>>> import numpy as np
>>> np.set_printoptions(precision=1, suppress=True, linewidth=140)
>>> W0 = np.loadtxt("block1.csv", delimiter=",")
>>> W0
array([[-0.2,  1.9, -1.4, -0.2,  2.8,  1.8, -0.3,  2.5,  0.7, -0.6, -1.1],
       [-2.2, -2.5, -1.4, -0.4, -1.5, -0.2,  0.7,  2.7, -0.7,  0.2, -1.1],
       [ 1.9,  1.7,  0.2, -1.7, -0.9, -2. , -0.1,  0.8, -2.2, -0.7, -2.3],
       [-0.5,  0.7,  1. , -0.1,  1.2, -2.5,  3.3,  1. ,  1.5,  1. ,  0.4],
       [-0.9,  0.5, -0.1, -3.4, -1.1,  1.4,  1.3, -1.2,  1.6, -1.8, -0.1],
       [-1.4,  1.9, -1.5,  2.8, -1.4, -0.2,  1.4, -1. , -0.4, -1.9, -0.7],
       [-3.3,  1.6, -0.4, -1.3,  0.9, -1.2, -1.5, -0.8, -1.5,  1.1,  1.1],
       [-1.2, -0.2,  1.9,  0.4,  0.6,  1.2,  0.4, -1.5, -0.1,  1.7, -3.6],
       [ 0.8, -0.8, -1.2, -0.5,  1.5,  1.4,  2.6, -1. , -3.1,  0.5,  0.8],
       [-0.9, -1.6,  2.1,  0.3,  2. , -0.8, -0.2,  0.1, -0.9, -3.4, -0.1],
       [ 0.5, -1.5, -2.9, -0.3,  1.5, -1.9, -0.6, -2. ,  1.3, -0.2, -1.4]])
>>> rng = np.random.default_rng(5711)
>>> labels = rng.permutation(11)
>>> labels
array([ 0, 10,  1,  3,  7,  4,  6,  9,  5,  8,  2])
>>> other = W0[labels][:, labels]
>>> np.sort(np.abs(np.linalg.eigvals(other)))
array([5., 5., 5., 5., 5., 5., 5., 5., 5., 5., 5.])
>>> np.diag(other)
array([-0.2, -1.4, -2.5, -0.1, -1.5, -1.1, -1.5, -3.4, -0.2, -3.1,  0.2])
>>> np.allclose(other, W0)
False
>>> round(float(np.trace(other)), 1)
-14.8
>>> Z = np.array([[-5, -1, -2, -3, 0, 2, -4, 2]])
>>> m1 = rng.normal(size=(34, 1)) @ Z + np.array([3, 2, 5, 0, 3, 5, 0, 2])
>>> m1.round(1) + 0
array([[ 2.2,  1.8,  4.7, -0.5,  3. ,  5.3, -0.7,  2.3],
       [-6.2,  0.2,  1.3, -5.5,  3. ,  8.7, -7.3,  5.7],
       [-4.2,  0.6,  2.1, -4.3,  3. ,  7.9, -5.8,  4.9],
       [-0.1,  1.4,  3.8, -1.8,  3. ,  6.2, -2.5,  3.2],
       [ 4.3,  2.3,  5.5,  0.8,  3. ,  4.5,  1. ,  1.5],
       [ 7.2,  2.8,  6.7,  2.5,  3. ,  3.3,  3.4,  0.3],
       [ 9.8,  3.4,  7.7,  4.1,  3. ,  2.3,  5.4, -0.7],
       [ 2.9,  2. ,  4.9, -0.1,  3. ,  5.1, -0.1,  2.1],
       [ 1.6,  1.7,  4.5, -0.8,  3. ,  5.5, -1.1,  2.5],
       [-3.3,  0.7,  2.5, -3.8,  3. ,  7.5, -5. ,  4.5],
       [-3.4,  0.7,  2.4, -3.8,  3. ,  7.6, -5.1,  4.6],
       [ 0.3,  1.5,  3.9, -1.6,  3. ,  6.1, -2.2,  3.1],
       [-0.2,  1.4,  3.7, -1.9,  3. ,  6.3, -2.6,  3.3],
       [ 6. ,  2.6,  6.2,  1.8,  3. ,  3.8,  2.4,  0.8],
       [-0.9,  1.2,  3.4, -2.3,  3. ,  6.6, -3.1,  3.6],
       [-1.3,  1.1,  3.3, -2.6,  3. ,  6.7, -3.4,  3.7],
       [ 7.7,  2.9,  6.9,  2.8,  3. ,  3.1,  3.8,  0.1],
       [ 6.7,  2.7,  6.5,  2.2,  3. ,  3.5,  2.9,  0.5],
       [ 7.2,  2.8,  6.7,  2.5,  3. ,  3.3,  3.4,  0.3],
       [-2.9,  0.8,  2.6, -3.6,  3. ,  7.4, -4.7,  4.4],
       [ 3.6,  2.1,  5.2,  0.4,  3. ,  4.8,  0.5,  1.8],
       [ 9.8,  3.4,  7.7,  4.1,  3. ,  2.3,  5.4, -0.7],
       [12.1,  3.8,  8.6,  5.5,  3. ,  1.4,  7.3, -1.6],
       [ 8.6,  3.1,  7.2,  3.4,  3. ,  2.8,  4.5, -0.2],
       [-1.3,  1.1,  3.3, -2.6,  3. ,  6.7, -3.4,  3.7],
       [ 0.4,  1.5,  4. , -1.6,  3. ,  6. , -2.1,  3. ],
       [ 5.4,  2.5,  5.9,  1.4,  3. ,  4.1,  1.9,  1.1],
       [ 4.9,  2.4,  5.8,  1.1,  3. ,  4.2,  1.5,  1.2],
       [ 3. ,  2. ,  5. ,  0. ,  3. ,  5. ,  0. ,  2. ],
       [-4.1,  0.6,  2.2, -4.3,  3. ,  7.8, -5.7,  4.8],
       [-2.4,  0.9,  2.9, -3.2,  3. ,  7.1, -4.3,  4.1],
       [ 7.9,  3. ,  6.9,  2.9,  3. ,  3.1,  3.9,  0.1],
       [ 4.1,  2.2,  5.4,  0.7,  3. ,  4.6,  0.9,  1.6],
       [-3.4,  0.7,  2.4, -3.9,  3. ,  7.6, -5.1,  4.6]])
>>> # rank 2
>>> u = np.array([0, 0, 2, 3, 0, -2, -1, -1, 3, -2, 1])
>>> other = W0 + np.outer(u, np.eye(11)[7])
>>> np.linalg.matrix_rank(np.linalg.inv(other) - np.linalg.inv(W0), tol=1e-8)
np.int64(1)
>>> round(float(np.linalg.det(other) / np.linalg.det(W0)), 1), round(float(1 + np.linalg.solve(W0, u)[7]), 1)
(1.1, 1.1)
